% ipython --no-banner

In [1]: import numpy as np

In [2]: np.set_printoptions(precision=2, suppress=True, linewidth=100)

In [3]: tidy = lambda a: np.round(a, 2) + 0

In [4]: A = np.array([[0.0, 1.0, 2.0, 0.0, 1.0, 0.0],
   ...:     [2.0, 2.0, 0.0, 2.0, 2.0, 0.0],
   ...:     [0.0, 0.0, 2.0, 2.0, 0.0, 0.0],
   ...:     [1.0, 0.0, 2.0, 0.0, 0.0, 0.0],
   ...:     [1.0, 1.0, 1.0, 0.0, 2.0, 0.0],
   ...:     [0.0, 0.0, 0.0, 0.0, 0.0, 9.0]])

In [5]: rng = np.random.default_rng(579644)

In [6]: z = rng.permutation(6)

In [7]: z
Out[7]: array([2, 0, 5, 1, 4, 3])

In [8]: A2 = A[z][:, z]

In [9]: tidy(np.linalg.det(A2)), tidy(np.linalg.det(A[z]))
Out[9]: (np.float64(180.0), np.float64(180.0))

In [10]: np.trace(A2)
Out[10]: np.float64(15.0)

In [11]: np.allclose(A2, A)
Out[11]: False

In [12]: tidy(np.sort(np.abs(np.linalg.eigvals(A2))))
Out[12]: array([0.68, 1.47, 1.47, 3.07, 4.43, 9.  ])

In [13]: A2
Out[13]: 
array([[2., 0., 0., 0., 0., 2.],
       [2., 0., 0., 1., 1., 0.],
       [0., 0., 9., 0., 0., 0.],
       [0., 2., 0., 2., 2., 2.],
       [1., 1., 0., 1., 2., 0.],
       [2., 1., 0., 0., 0., 0.]])

In [14]: (np.linalg.matrix_power((A2 != 0) + (A2.T != 0) + np.eye(6), 6) > 0).astype(int)
Out[14]: 
array([[1, 1, 0, 1, 1, 1],
       [1, 1, 0, 1, 1, 1],
       [0, 0, 1, 0, 0, 0],
       [1, 1, 0, 1, 1, 1],
       [1, 1, 0, 1, 1, 1],
       [1, 1, 0, 1, 1, 1]])

In [15]: A2 @ A2
Out[15]: 
array([[ 8.,  2.,  0.,  0.,  0.,  4.],
       [ 5.,  3.,  0.,  3.,  4.,  6.],
       [ 0.,  0., 81.,  0.,  0.,  0.],
       [10.,  8.,  0.,  8., 10.,  4.],
       [ 6.,  4.,  0.,  5.,  7.,  4.],
       [ 6.,  0.,  0.,  1.,  1.,  4.]])

In [16]: (A != 0).astype(int)
Out[16]: 
array([[0, 1, 1, 0, 1, 0],
       [1, 1, 0, 1, 1, 0],
       [0, 0, 1, 1, 0, 0],
       [1, 0, 1, 0, 0, 0],
       [1, 1, 1, 0, 1, 0],
       [0, 0, 0, 0, 0, 1]])

In [17]: A @ A
Out[17]: 
array([[ 3.,  3.,  5.,  6.,  4.,  0.],
       [ 8.,  8., 10.,  4., 10.,  0.],
       [ 2.,  0.,  8.,  4.,  0.,  0.],
       [ 0.,  1.,  6.,  4.,  1.,  0.],
       [ 4.,  5.,  6.,  4.,  7.,  0.],
       [ 0.,  0.,  0.,  0.,  0., 81.]])

In [18]: left, sv, Vh = np.linalg.svd(A, full_matrices=False)

In [19]: tidy(np.sqrt((sv ** 2).sum())), tidy(np.linalg.norm(A))
Out[19]: (np.float64(11.09), np.float64(11.09))

In [20]: np.allclose(left * sv @ Vh, A)
Out[20]: True

In [21]: blk = np.stack([A, 4 * A, A[::-1]])

In [22]: tidy(np.linalg.norm(blk, axis=(1, 2)))
Out[22]: array([11.09, 44.36, 11.09])

In [23]: blk.sum(axis=0)
Out[23]: 
array([[ 0.,  5., 10.,  0.,  5.,  9.],
       [11., 11.,  1., 10., 12.,  0.],
       [ 1.,  0., 12., 10.,  0.,  0.],
       [ 5.,  0., 12.,  2.,  0.,  0.],
       [ 7.,  7.,  5.,  2., 12.,  0.],
       [ 0.,  1.,  2.,  0.,  1., 45.]])

In [24]: blk.shape
Out[24]: (3, 6, 6)

In [25]: J = np.loadtxt("arr.csv", delimiter=",")

In [26]: J
Out[26]: 
array([[  6., -18.,   0.,   4., -12.,   0.],
       [ 12.,   6.,  18.,   8.,   4.,  12.],
       [-18.,   6.,  12., -12.,   4.,   8.],
       [  3.,  -9.,   0.,   6., -18.,   0.],
       [  6.,   3.,   9.,  12.,   6.,  18.],
       [ -9.,   3.,   6., -18.,   6.,  12.]])

In [27]: (J + J.T) / 2
Out[27]: 
array([[ 6. , -3. , -9. ,  3.5, -3. , -4.5],
       [-3. ,  6. , 12. , -0.5,  3.5,  7.5],
       [-9. , 12. , 12. , -6. ,  6.5,  7. ],
       [ 3.5, -0.5, -6. ,  6. , -3. , -9. ],
       [-3. ,  3.5,  6.5, -3. ,  6. , 12. ],
       [-4.5,  7.5,  7. , -9. , 12. , 12. ]])

In [28]: assert J == J.T
---------------------------------------------------------------------------
ValueError                                Traceback (most recent call last)
Cell In[28], line 1
----> 1 assert J == J.T

ValueError: The truth value of an array with more than one element is ambiguous. Use a.any() or a.all()

In [29]: (J - J.T) / 2
Out[29]: 
array([[  0. , -15. ,   9. ,   0.5,  -9. ,   4.5],
       [ 15. ,   0. ,   6. ,   8.5,   0.5,   4.5],
       [ -9. ,  -6. ,   0. ,  -6. ,  -2.5,   1. ],
       [ -0.5,  -8.5,   6. ,   0. , -15. ,   9. ],
       [  9. ,  -0.5,   2.5,  15. ,   0. ,   6. ],
       [ -4.5,  -4.5,  -1. ,  -9. ,  -6. ,   0. ]])

In [30]: tidy(np.abs(np.linalg.eigvals(J)).max())
Out[30]: np.float64(40.05)

In [31]: tidy(np.sort(np.abs(np.linalg.eigvals(J))))
Out[31]: array([ 7.6 ,  7.6 , 10.73, 28.36, 28.36, 40.05])

In [32]: tidy(np.linalg.matrix_power(J, 3))
Out[32]: 
array([[  4320.,      0., -15552.,   4800.,      0., -17280.],
       [-15552.,   9504.,   5184., -17280.,  10560.,   5760.],
       [ -1728.,  17280.,  21600.,  -1920.,  19200.,  24000.],
       [  3600.,      0., -12960.,   4320.,      0., -15552.],
       [-12960.,   7920.,   4320., -15552.,   9504.,   5184.],
       [ -1440.,  14400.,  18000.,  -1728.,  17280.,  21600.]])

In [33]: A2 = J[0, 0] * J[1:] - np.outer(J[1:, 0], J[0])

In [34]: A2
Out[34]: 
array([[   0.,  252.,  108.,    0.,  168.,   72.],
       [   0., -288.,   72.,    0., -192.,   48.],
       [   0.,    0.,    0.,   24.,  -72.,    0.],
       [   0.,  126.,   54.,   48.,  108.,  108.],
       [   0., -144.,   36.,  -72.,  -72.,   72.]])

In [35]: np.linalg.matrix_rank(A2), np.linalg.matrix_rank(J)
Out[35]: (np.int64(5), np.int64(6))

In [36]: J[:, 0] / J[0, 0]
Out[36]: array([ 1. ,  2. , -3. ,  0.5,  1. , -1.5])

In [37]: A2 = np.linalg.inv(J)

In [38]: (np.abs(A2) > 1e-9).astype(int)
Out[38]: 
array([[1, 1, 1, 1, 1, 1],
       [1, 1, 1, 1, 1, 1],
       [1, 1, 1, 1, 1, 1],
       [1, 1, 1, 1, 1, 1],
       [1, 1, 1, 1, 1, 1],
       [1, 1, 1, 1, 1, 1]])

In [39]: data = np.loadtxt("block14.csv", delimiter=",")

In [40]: tidy(data)
Out[40]: 
array([[ 0.28,  0.22, -1.98,  0.22,  1.98,  0.56, -0.83],
       [ 0.95,  0.69, -1.07, -0.31,  1.74,  1.4 , -1.18],
       [ 1.29,  0.93, -0.11, -0.66,  1.17,  1.78, -1.22],
       [ 1.39,  0.99,  0.74, -0.87,  0.5 ,  1.85, -1.06],
       [-1.13, -0.79, -1.87,  0.95,  0.71, -1.39,  0.5 ],
       [-0.68, -0.5 ,  1.53,  0.08, -1.92, -1.07,  1.07],
       [-0.83, -0.57, -2.19,  0.85,  1.25, -0.95,  0.13],
       [ 0.92,  0.67, -1.13, -0.28,  1.77,  1.36, -1.17],
       [-0.39, -0.25, -2.3 ,  0.63,  1.71, -0.33, -0.31],
       [ 0.59,  0.44, -1.64, -0.01,  1.95,  0.96, -1.02],
       [-0.69, -0.51,  1.51,  0.09, -1.91, -1.08,  1.07],
       [-1.38, -0.98, -0.53,  0.83, -0.68, -1.85,  1.12],
       [-1.03, -0.75,  0.9 ,  0.38, -1.65, -1.49,  1.21],
       [-1.25, -0.9 ,  0.26,  0.62, -1.27, -1.75,  1.23],
       [ 1.  ,  0.73, -0.96, -0.35,  1.69,  1.46, -1.2 ],
       [-1.33, -0.94, -1.34,  0.96,  0.08, -1.71,  0.84],
       [-1.24, -0.89,  0.29,  0.61, -1.29, -1.74,  1.23],
       [-1.35, -0.97, -0.26,  0.77, -0.9 , -1.84,  1.17],
       [ 0.24,  0.19, -2.01,  0.25,  1.98,  0.5 , -0.8 ],
       [ 0.81,  0.59, -1.33, -0.18,  1.85,  1.23, -1.13],
       [-0.28, -0.18, -2.28,  0.57,  1.78, -0.19, -0.4 ],
       [ 1.36,  0.97,  0.29, -0.78,  0.88,  1.84, -1.17],
       [ 0.04,  0.  ,  2.19, -0.42, -1.91, -0.14,  0.6 ],
       [ 1.33,  0.95,  0.07, -0.72,  1.04,  1.82, -1.2 ],
       [ 0.6 ,  0.45, -1.63, -0.02,  1.94,  0.97, -1.02],
       [ 1.38,  0.98,  0.53, -0.83,  0.68,  1.85, -1.12],
       [-0.96, -0.66, -2.09,  0.9 ,  1.05, -1.14,  0.28],
       [-0.98, -0.68, -2.07,  0.9 ,  1.01, -1.17,  0.3 ],
       [ 1.02,  0.7 ,  2.03, -0.92, -0.95,  1.22, -0.35],
       [ 1.19,  0.86, -0.49, -0.54,  1.42,  1.67, -1.23],
       [-1.38, -0.98, -0.48,  0.82, -0.72, -1.85,  1.13],
       [-0.55, -0.37, -2.29,  0.72,  1.57, -0.56, -0.15],
       [ 1.22,  0.85,  1.7 , -0.96, -0.49,  1.53, -0.63]])

In [41]: cen = data - data.mean(axis=0)

In [42]: left, sv, Vh = np.linalg.svd(cen, full_matrices=False)

In [43]: tidy(Vh[0] * np.sign(Vh[0, np.abs(Vh[0]).argmax()]))
Out[43]: array([ 0.41,  0.3 , -0.1 , -0.2 ,  0.43,  0.58, -0.41])

In [44]: (np.sign(left[:, 0]) == np.sign(left[0, 0])).astype(int)
Out[44]: 
array([1, 1, 1, 1, 0, 0, 0, 1, 1, 1, 0, 0, 0, 0, 1, 0, 0, 0, 1, 1, 1, 1, 0, 1, 1, 1, 0, 0, 1, 1, 0,
       0, 1])

In [45]: cen = data - data.mean(axis=0)

In [46]: vecs = np.linalg.svd(cen)[2][:2]

In [47]: A2 = cen - cen @ vecs.T @ vecs

In [48]: tidy(A2.std(axis=0))
Out[48]: array([0., 0., 0., 0., 0., 0., 0.])

In [49]: tidy(np.cov(cen @ vecs.T, rowvar=False))
Out[49]: 
array([[5.41, 0.  ],
       [0.  , 3.28]])

In [50]: tidy(np.linalg.norm(A2) / np.linalg.norm(cen))
Out[50]: np.float64(0.0)

In [51]: tidy(np.diag(vecs.T @ vecs))
Out[51]: array([0.21, 0.11, 0.59, 0.1 , 0.44, 0.38, 0.17])

In [52]: tidy((cen @ vecs.T).std(axis=0))
Out[52]: array([2.29, 1.78])

In [53]: z = data[:, 2] > np.median(data[:, 2])

In [54]: u = data[z].mean(axis=0) - data[~z].mean(axis=0)

In [55]: z.astype(int)
Out[55]: 
array([0, 0, 1, 1, 0, 1, 0, 0, 0, 0, 1, 0, 1, 1, 0, 0, 1, 1, 0, 0, 0, 1, 1, 1, 0, 1, 0, 0, 1, 1, 1,
       0, 1])

In [56]: ((data - data.mean(axis=0)) @ u > 0).astype(int)
Out[56]: 
array([0, 0, 1, 1, 0, 1, 0, 0, 0, 0, 1, 1, 1, 1, 0, 0, 1, 1, 0, 0, 0, 1, 1, 1, 0, 1, 0, 0, 1, 0, 1,
       0, 1])

In [57]: tidy((((data - data.mean(axis=0)) @ u > 0) == z).mean())
Out[57]: np.float64(0.94)

In [58]: tidy(u)
Out[58]: array([ 0.3 ,  0.19,  2.36, -0.6 , -1.83,  0.21,  0.4 ])

In [59]: np.argsort(-np.abs(u).round(6), kind="stable")
Out[59]: array([2, 4, 3, 6, 0, 5, 1])
